$ python -q
>>> import numpy as np
>>> import numpy.linalg as la
>>> np.set_printoptions(precision=3, suppress=True, linewidth=140)
>>> def rd(a):
...     return np.round(a, 3) + 0
... 
>>> m1 = np.loadtxt("case1.csv", delimiter=",")
>>> m1
array([[1., 0.],
       [0., 1.]])
>>> [int(la.matrix_rank(la.matrix_power(m1, p))) for p in range(1, 3)]
[2, 2]
>>> rd(np.sort(la.eigvals(m1)))
array([1., 1.])
>>> rng = np.random.default_rng(172945)
>>> idx = rng.permutation(2)
>>> idx
array([1, 0])
>>> other = m1[idx][:, idx]
>>> rd(la.det(other)), rd(la.det(m1[idx]))
(np.float64(1.0), np.float64(-1.0))
>>> np.allclose(other, m1)
True
>>> rd(np.sort(np.abs(la.eigvals(other))))
array([1., 1.])
>>> np.diag(other)
array([1., 1.])
>>> (la.matrix_power((m1 != 0) + (m1.T != 0) + np.eye(2), 2) > 0).astype(int)
array([[1, 0],
       [0, 1]])
>>> (m1 != 0).astype(int)
array([[1, 0],
       [0, 1]])
>>> rd(np.sort(la.eigvals(m1).real))
array([1., 1.])
>>> m1.sum(axis=1)
array([1., 1.])
>>> rd(la.matrix_power(m1, 100))
array([[1., 0.],
       [0., 1.]])
>>> rd(np.sort(np.abs(la.eigvals(m1)))[::-1])
array([1., 1.])
>>> pr = np.eye(2)[0]
>>> for _ in range(6):
...     pr = pr @ m1
...     print(pr.round(3))
... 
[1. 0.]
[1. 0.]
[1. 0.]
[1. 0.]
[1. 0.]
[1. 0.]
>>> w, V = la.eig(m1)
>>> m1 @ V[:, 0] - w[0] * V[:, 0]
array([0., 0.])
>>> rd(np.sort(la.eigvals(la.inv(m1))))
array([1., 1.])
>>> w
array([1., 1.])
>>> rd(np.sort(la.eigvals(m1 @ m1)))
array([1., 1.])
>>> K = np.loadtxt("data.csv", delimiter=",")
>>> K
array([[-3.,  1.,  0.],
       [ 0., -3.,  1.],
       [ 0.,  0., -3.]])
>>> r0 = np.array([3, 1, 1])
>>> np.cross(K[1, :3], K[0, :3])
array([-1., -3., -9.])
>>> np.array([np.convolve(row, r0, "same") for row in K])
array([[ 0., -2.,  1.],
       [-9.,  0., -2.],
       [ 0., -9., -3.]])
>>> np.convolve(K[1], r0)
array([ 0., -9.,  0., -2.,  1.])
>>> idx = rng.permutation(3)
>>> other = K[:, idx] * rng.choice([-1, 1], 3)
>>> other
array([[-3.,  0.,  1.],
       [ 0.,  1., -3.],
       [ 0., -3.,  0.]])
>>> Uu, _, Vh = la.svd(K.T @ other)
>>> idx
array([0, 2, 1])
>>> vec = np.array([7, 0, 7])
>>> target = other @ vec
>>> target
array([-14., -21.,   0.])
>>> rd(la.solve(other, 5 * target))
array([35.,  0., 35.])
>>> rd(la.solve(other, target + other[:, 1]))
array([7., 1., 7.])
>>> rd(la.solve(other, target))
array([7., 0., 7.])
>>> A = np.loadtxt("layer15.csv", delimiter=",")
>>> A
array([[ 10.038,  -8.01 ,  -2.   ],
       [-10.036,   8.022,   2.035],
       [-18.012,  13.975,   0.042]])
>>> np.allclose(A, A.T)
False
>>> rd(la.matrix_power(A, 3))
array([[ 4569.034, -3633.778,  -787.142],
       [-4582.478,  3644.505,   789.763],
       [-6970.467,  5540.045,  1169.271]])
>>> rd(np.abs(la.eigvals(A)).max())
np.float64(21.112)
>>> np.allclose(A @ A.T, A.T @ A)
False
>>> rd(np.sort(np.abs(la.eigvals(A))))
array([ 0.005,  3.016, 21.112])
>>> vec = np.array([3, 2])
>>> m1.T @ (m1 @ vec)
array([3., 2.])
>>> rd(np.sort(np.abs(np.degrees(np.angle(la.eigvals(m1))))))
array([0., 0.])
>>> rd(np.abs(la.eigvals(m1)))
array([1., 1.])
>>> rd(la.det(m1))
np.float64(1.0)
>>> rd(la.norm(vec)), rd(la.norm(m1 @ vec))
(np.float64(3.606), np.float64(3.606))
>>> def softmax(z):
...     e = np.exp(z - z.max(axis=-1, keepdims=True))
...     return e / e.sum(axis=-1, keepdims=True)
... 
>>> rd(softmax(A[0] + -2))
array([1., 0., 0.])
>>> rd(softmax(A).sum(axis=1))
array([1., 1., 1.])
>>> S = A @ A.T / np.sqrt(3)
>>> softmax(S)[0] @ A
array([10.038, -8.01 , -2.   ])
>>> rd(softmax(S + np.triu(np.full(S.shape, -np.inf), 1)))
array([[1., 0., 0.],
       [0., 1., 0.],
       [0., 0., 1.]])
>>> rd(softmax(S))
array([[1., 0., 0.],
       [0., 0., 1.],
       [0., 0., 1.]])
>>> Uu, sigma, Vh = la.svd(A)
>>> rd(sigma)
array([29.206,  2.21 ,  0.005])
>>> other = Uu[:, :2] @ np.diag(sigma[:2]) @ Vh[:2]
>>> la.matrix_rank(A, rtol=0.05)
np.int64(2)
>>> la.matrix_rank(other)
np.int64(2)
>>> rd(la.norm(A - other, 2)), rd(sigma[2])
(np.float64(0.005), np.float64(0.005))
>>> rd(np.abs(A - other).max())
np.float64(0.003)
>>> rd(other)
array([[ 10.036,  -8.013,  -2.   ],
       [-10.038,   8.019,   2.035],
       [-18.012,  13.975,   0.042]])
>>> proj = np.triu(np.array([[2, 1, -1], [-1, -1, 1], [2, 2, 1]]), 1) + np.eye(3)
>>> other = proj @ A @ la.inv(proj)
>>> rd(la.det(other))
np.float64(-0.343)
>>> rd(other)
array([[ 18.014, -31.977,  49.984],
       [-28.048,  50.045, -76.016],
       [-18.012,  31.987, -49.957]])
>>> rd(np.trace(other)), rd(np.trace(A))
(np.float64(18.102), np.float64(18.102))
>>> rd(np.poly(other))
array([  1.   , -18.102, -63.568,   0.343])
>>> arr = np.array([[0.4, 0.5, -0.5, -0.1],
...     [-0.7, 1.5, -0.7, 0.8],
...     [-0.2, -0.1, -0.6, -0.2]])
>>> arr
array([[ 0.4,  0.5, -0.5, -0.1],
       [-0.7,  1.5, -0.7,  0.8],
       [-0.2, -0.1, -0.6, -0.2]])
>>> other = np.array([[1, -1, -2], [-3, 0, 3]])
>>> basis = np.kron(other, arr)
>>> rd(la.norm(basis, 2)), rd(la.norm(other, 2) * la.norm(arr, 2))
(np.float64(9.619), np.float64(9.619))
>>> basis.shape
(6, 12)
>>> la.matrix_rank(basis)
np.int64(6)
>>> W = np.array([[-2, -3, -5], [-4, 6, -1], [7, 5, -4], [3, -7, 8]])
>>> coef = np.array([2, 0, 2])
>>> H = np.maximum(arr @ W + coef, 0)
>>> rd(H)
array([[ 0. ,  0. ,  0.7],
       [ 0. ,  2. , 13.2],
       [ 0. ,  0. ,  3.9]])
>>> rd((H > 0).mean(axis=0))
array([0.   , 0.333, 1.   ])
>>> basis = np.array([[5, -4], [2, 0], [4, 5]])
>>> (H @ basis).round(6).argmax(axis=1)
array([1, 1, 1])
>>> other = np.array([[3, 1], [-1, 2], [0, -3], [2, -3]])
>>> rd(arr @ other)
array([[ 0.5,  3.2],
       [-2. ,  2. ],
       [-0.9,  2. ]])
>>> rd(np.einsum("ij->j", arr))
array([-0.5,  1.9, -1.8,  0.5])
>>> la.matrix_rank(np.vstack([arr, other.T]))
np.int64(4)
>>> np.vstack([arr, other.T]).shape
(5, 4)
>>> la.matrix_rank(arr @ other)
np.int64(2)
